In [1]: import numpy as np

In [2]: np.set_printoptions(precision=2, suppress=True, linewidth=160, sign=" ")

In [3]: rnd = lambda a: np.round(a, 2) + 0

In [4]: E = np.load("arr.npy")

In [5]: E
Out[5]: 
array([[ 0.8 ,  0.8 ,  1.8 ,  0.3 , -0.5 ,  0.7 ,  1.  ,  1.1 , -0.3 ,  0.6 ,  0.3 , -0.4 ,  1.  ],
       [-0.9 , -2.3 ,  0.7 ,  1.4 ,  1.6 , -1.  ,  0.  ,  2.1 ,  0.2 ,  0.9 , -1.5 ,  0.7 , -1.5 ],
       [ 0.4 , -1.17,  0.11,  0.59, -0.89, -0.32,  0.58, -0.1 , -1.6 , -0.51, -1.14,  0.92,  0.89],
       [ 0.4 , -1.2 ,  0.1 ,  0.6 , -0.9 , -0.3 ,  0.6 , -0.1 , -1.6 , -0.5 , -1.1 ,  0.9 ,  0.9 ],
       [ 0.  , -0.3 ,  1.6 ,  1.4 , -1.1 , -0.5 ,  0.6 ,  2.5 , -1.2 ,  0.4 ,  0.8 , -0.2 , -0.1 ],
       [ 0.8 ,  0.  , -1.6 , -0.4 , -0.6 , -1.2 ,  0.4 ,  0.8 , -1.1 ,  0.  ,  1.2 ,  0.2 , -0.3 ],
       [ 1.3 ,  0.2 , -0.9 , -1.1 , -0.1 ,  1.  ,  0.2 , -0.5 , -2.3 ,  0.6 ,  1.6 , -1.2 ,  0.9 ],
       [-1.9 , -0.1 ,  0.7 , -0.9 , -0.4 , -0.4 , -0.9 , -1.1 ,  1.  ,  1.4 , -1.4 , -0.7 ,  0.8 ],
       [-1.2 ,  0.3 , -0.8 , -0.7 ,  0.8 , -2.1 ,  0.7 ,  0.8 , -0.4 ,  0.4 ,  0.6 ,  0.1 , -1.5 ]])

In [6]: W1 = np.array([[0, 1],
   ...:     [-5, 1],
   ...:     [-3, -3],
   ...:     [-4, 5],
   ...:     [-4, 0],
   ...:     [-5, 2],
   ...:     [3, -2],
   ...:     [-3, 0],
   ...:     [5, -5],
   ...:     [4, 1],
   ...:     [4, -4],
   ...:     [0, -3],
   ...:     [-4, 0]])

In [7]: b = np.array([-3, 0])

In [8]: H = np.maximum(E @ W1 + b, 0)

In [9]: rnd((H > 0).mean(axis=0))
Out[9]: array([ 0.33,  0.67])

In [10]: rnd(H)
Out[10]: 
array([[  0.  ,   0.  ],
       [  0.  ,   3.5 ],
       [  0.  ,   9.34],
       [  0.  ,   9.3 ],
       [  0.  ,   3.5 ],
       [ 11.1 ,   0.5 ],
       [  0.  ,   9.6 ],
       [  5.  ,   0.  ],
       [ 15.7 ,   0.  ]])

In [11]: W2 = np.array([[2, 1, 1], [2, 0, 2]])

In [12]: rnd(H @ W2)
Out[12]: 
array([[  0.  ,   0.  ,   0.  ],
       [  7.  ,   0.  ,   7.  ],
       [ 18.68,   0.  ,  18.68],
       [ 18.6 ,   0.  ,  18.6 ],
       [  7.  ,   0.  ,   7.  ],
       [ 23.2 ,  11.1 ,  12.1 ],
       [ 19.2 ,   0.  ,  19.2 ],
       [ 10.  ,   5.  ,   5.  ],
       [ 31.4 ,  15.7 ,  15.7 ]])

In [13]: ang = np.radians(14)

In [14]: R = np.eye(2)

In [15]: R[0, 0] = R[1, 1] = np.cos(ang)

In [16]: R[0, 1], R[1, 0] = -np.sin(ang), np.sin(ang)

In [17]: print(rnd(R))
[[ 0.97 -0.24]
 [ 0.24  0.97]]

In [18]: out = H @ R.T

In [19]: np.allclose(np.linalg.norm(H, axis=1), np.linalg.norm(out, axis=1))
Out[19]: True

In [20]: np.argsort(-np.linalg.norm(E, axis=0).round(6), kind="stable")[:3]
Out[20]: array([  7,   8,  10])

In [21]: np.linalg.matrix_rank(E, rtol=0.1)
Out[21]: np.int64(8)

In [22]: Uu, s, vt = np.linalg.svd(E)

In [23]: np.argmax(s[:-1] / (s[1:] + 1e-6)) + 1
Out[23]: np.int64(8)

In [24]: rnd(s)
Out[24]: array([ 5.83,  5.36,  4.47,  3.83,  2.87,  2.31,  1.35,  0.95,  0.04])

In [25]: out = Uu[:, :8] @ np.diag(s[:8]) @ vt[:8]

In [26]: rnd(np.linalg.norm(E - out, 2)), rnd(s[8])
Out[26]: (np.float64(0.04), np.float64(0.04))

In [27]: rnd(out)
Out[27]: 
array([[ 0.8 ,  0.8 ,  1.8 ,  0.3 , -0.5 ,  0.7 ,  1.  ,  1.1 , -0.3 ,  0.6 ,  0.3 , -0.4 ,  1.  ],
       [-0.9 , -2.3 ,  0.7 ,  1.4 ,  1.6 , -1.  ,  0.  ,  2.1 ,  0.2 ,  0.9 , -1.5 ,  0.7 , -1.5 ],
       [ 0.39, -1.18,  0.11,  0.59, -0.89, -0.32,  0.59, -0.1 , -1.59, -0.51, -1.13,  0.92,  0.89],
       [ 0.41, -1.19,  0.1 ,  0.6 , -0.9 , -0.3 ,  0.58, -0.1 , -1.61, -0.5 , -1.11,  0.9 ,  0.9 ],
       [ 0.  , -0.3 ,  1.6 ,  1.4 , -1.1 , -0.5 ,  0.6 ,  2.5 , -1.2 ,  0.4 ,  0.8 , -0.2 , -0.1 ],
       [ 0.8 ,  0.  , -1.6 , -0.4 , -0.6 , -1.2 ,  0.4 ,  0.8 , -1.1 ,  0.  ,  1.2 ,  0.2 , -0.3 ],
       [ 1.3 ,  0.2 , -0.9 , -1.1 , -0.1 ,  1.  ,  0.2 , -0.5 , -2.3 ,  0.6 ,  1.6 , -1.2 ,  0.9 ],
       [-1.9 , -0.1 ,  0.7 , -0.9 , -0.4 , -0.4 , -0.9 , -1.1 ,  1.  ,  1.4 , -1.4 , -0.7 ,  0.8 ],
       [-1.2 ,  0.3 , -0.8 , -0.7 ,  0.8 , -2.1 ,  0.7 ,  0.8 , -0.4 ,  0.4 ,  0.6 ,  0.1 , -1.5 ]])

In [28]: rnd(np.abs(E - out).max())
Out[28]: np.float64(0.02)

In [29]: np.linalg.matrix_rank(E, rtol=0.05)
Out[29]: np.int64(8)
